% python3 -q
>>> import numpy as np
>>> import numpy.linalg as la
>>> np.set_printoptions(precision=2, suppress=True, linewidth=140, floatmode="fixed")
>>> def rnd(a):
...     return np.round(a, 2) + 0
... 
>>> M2 = np.array([[1, 0, -6, -2],
...     [-8, -7, -8, 0],
...     [3, 2, 8, -3],
...     [3, 8, -9, -9],
...     [1, 1, -3, 6],
...     [-2, -3, -8, 6],
...     [5, 0, 2, 4],
...     [1, -2, -4, 1]])
>>> W2 = np.array([[0, -5, -1, 0, 5, 2],
...     [2, -3, 3, 4, 2, 3],
...     [-1, 2, -2, -5, -1, 2],
...     [-2, 5, -3, 1, -5, 2]])
>>> J = M2 @ W2
>>> J
array([[  10,  -27,   17,   28,   21,  -14],
       [  -6,   45,    3,   12,  -46,  -53],
       [   2,  -20,   -4,  -35,   26,   22],
       [  43, -102,   66,   68,   85,   -6],
       [  -7,   16,  -10,   25,  -20,   11],
       [ -10,   33,   -9,   34,  -38,  -17],
       [ -10,   -1,  -21,   -6,    3,   22],
       [  -2,   -2,   -2,   13,    0,  -10]])
>>> left, sig, VT = la.svd(J)
>>> np.argmax(sig[:-1] / (sig[1:] + 1e-6)) + 1
np.int64(4)
>>> rnd(sig)
array([187.14, 102.83,  47.32,  14.39,   0.00,   0.00])
>>> M2 = left[:, :4] @ np.diag(sig[:4]) @ VT[:4]
>>> la.matrix_rank(M2)
np.int64(4)
>>> rnd(np.abs(J - M2).max())
np.float64(0.0)
>>> np.count_nonzero(J)
np.int64(47)
>>> np.abs(J).max()
np.int64(102)
>>> J - J[0]
array([[  0,   0,   0,   0,   0,   0],
       [-16,  72, -14, -16, -67, -39],
       [ -8,   7, -21, -63,   5,  36],
       [ 33, -75,  49,  40,  64,   8],
       [-17,  43, -27,  -3, -41,  25],
       [-20,  60, -26,   6, -59,  -3],
       [-20,  26, -38, -34, -18,  36],
       [-12,  25, -19, -15, -21,   4]])
>>> J.sum(axis=0)
array([ 20, -58,  40, 139,  31, -45])
>>> rnd(la.svd(J, compute_uv=False))
array([187.14, 102.83,  47.32,  14.39,   0.00,   0.00])
>>> J[:, 6]
Traceback (most recent call last):
  File "<python-input-19>", line 1, in <module>
    J[:, 6]
    ~^^^^^^
IndexError: index 6 is out of bounds for axis 1 with size 6
>>> rnd(la.norm(J))
np.float64(219.18)
>>> J.shape
(8, 6)
>>> left, sig, VT = la.svd(J)
>>> evecs = VT[:(sig > 1e-8).sum()]
>>> rng = np.random.default_rng(7795)
>>> vec = J[2] + 3 * J[6] + rng.integers(2) * np.eye(6)[3]
>>> vec
array([-28.00, -23.00, -67.00, -53.00,  35.00,  88.00])
>>> la.matrix_rank(np.vstack([J, vec]))
np.int64(4)
>>> np.allclose(evecs.T @ evecs @ vec, vec)
True
>>> rnd(np.diag(evecs.T @ evecs))
array([0.24, 0.51, 0.76, 0.98, 0.51, 1.00])
>>> rnd(evecs.T @ evecs)
array([[ 0.24, -0.05,  0.42, -0.02,  0.02,  0.05],
       [-0.05,  0.51, -0.01, -0.09, -0.49, -0.01],
       [ 0.42, -0.01,  0.76,  0.01, -0.04, -0.03],
       [-0.02, -0.09,  0.01,  0.98, -0.09,  0.00],
       [ 0.02, -0.49, -0.04, -0.09,  0.51, -0.01],
       [ 0.05, -0.01, -0.03,  0.00, -0.01,  1.00]])
>>> blk = np.stack([J, 3 * J, J[::-1]])
>>> (blk @ J.T).shape
(3, 8, 8)
>>> la.matrix_rank(blk.reshape(3, -1))
np.int64(2)
>>> M2 = np.array([[-4, 4], [6, -7], [8, 8], [9, -7], [-8, -3], [3, -3]])
>>> np.vstack([J, M2.T]).shape
(10, 6)
>>> M2.T @ J.T
array([[ -24,  635, -617, -342,  462,  725, -146,   67],
       [ 148, -102,  217,  701, -368, -416, -234,  -71]])
>>> la.matrix_rank(J @ M2)
np.int64(2)
>>> M2 = np.array([[-4, 4], [1, -4], [0, 2]])
>>> m1 = np.kron(np.eye(3, dtype=int), M2)
>>> m1
array([[-4,  4,  0,  0,  0,  0],
       [ 1, -4,  0,  0,  0,  0],
       [ 0,  2,  0,  0,  0,  0],
       [ 0,  0, -4,  4,  0,  0],
       [ 0,  0,  1, -4,  0,  0],
       [ 0,  0,  0,  2,  0,  0],
       [ 0,  0,  0,  0, -4,  4],
       [ 0,  0,  0,  0,  1, -4],
       [ 0,  0,  0,  0,  0,  2]])
>>> vec = np.array([2, -2, 0, 2, 3, 1])
>>> target = m1 @ vec
>>> beta, lr = np.zeros(6), 1 / la.norm(m1, 2) ** 2
>>> for i in range(15):
...     beta -= lr * m1.T @ (m1 @ beta - target)
...     if i % 5 == 0: print(i, round(la.norm(m1 @ beta - target), 2))
... 
0 6.29
5 3.93
10 2.46
>>> rnd(beta)
array([ 1.87, -2.08, -0.22,  1.86,  2.37,  0.60])
>>> vec = np.array([-3, 2, 0, 0, 0, -1])
>>> h1 = np.maximum(m1 @ vec, 0)
>>> np.maximum(m1 @ vec, 0) - np.maximum(-m1 @ vec, 0)
array([ 20, -11,   4,   0,   0,   0,  -4,   4,  -2])
>>> m1 * (h1 > 1e-9)[:, None]
array([[-4,  4,  0,  0,  0,  0],
       [ 0,  0,  0,  0,  0,  0],
       [ 0,  2,  0,  0,  0,  0],
       [ 0,  0,  0,  0,  0,  0],
       [ 0,  0,  0,  0,  0,  0],
       [ 0,  0,  0,  0,  0,  0],
       [ 0,  0,  0,  0,  0,  0],
       [ 0,  0,  0,  0,  1, -4],
       [ 0,  0,  0,  0,  0,  0]])
>>> h1
array([20,  0,  4,  0,  0,  0,  0,  4,  0])
>>> vec = np.array([-2, 1, -1, -2, 2, -1])
>>> target = m1 @ vec
>>> rnd(la.lstsq(m1, target)[0])
array([-2.00,  1.00, -1.00, -2.00,  2.00, -1.00])
>>> rnd(la.pinv(m1) @ m1)
array([[1.00, 0.00, 0.00, 0.00, 0.00, 0.00],
       [0.00, 1.00, 0.00, 0.00, 0.00, 0.00],
       [0.00, 0.00, 1.00, 0.00, 0.00, 0.00],
       [0.00, 0.00, 0.00, 1.00, 0.00, 0.00],
       [0.00, 0.00, 0.00, 0.00, 1.00, 0.00],
       [0.00, 0.00, 0.00, 0.00, 0.00, 1.00]])
>>> rnd(la.solve(m1.T @ m1, m1.T @ target))
array([-2.00,  1.00, -1.00, -2.00,  2.00, -1.00])
>>> target = target + 0.05 * rng.normal(size=9)
>>> rnd(target)
array([ 11.97,  -6.08,   1.80,  -3.96,   7.03,  -3.91, -11.94,   5.95,  -1.94])
>>> beta, *_ = la.lstsq(m1, target)
>>> rnd(la.norm(target - m1 @ beta))
np.float64(0.24)
>>> rnd(m1.T @ (target - m1 @ beta))
array([0.00, 0.00, 0.00, 0.00, 0.00, 0.00])
>>> beta.round()
array([-2.00,  1.00, -1.00, -2.00,  2.00, -1.00])
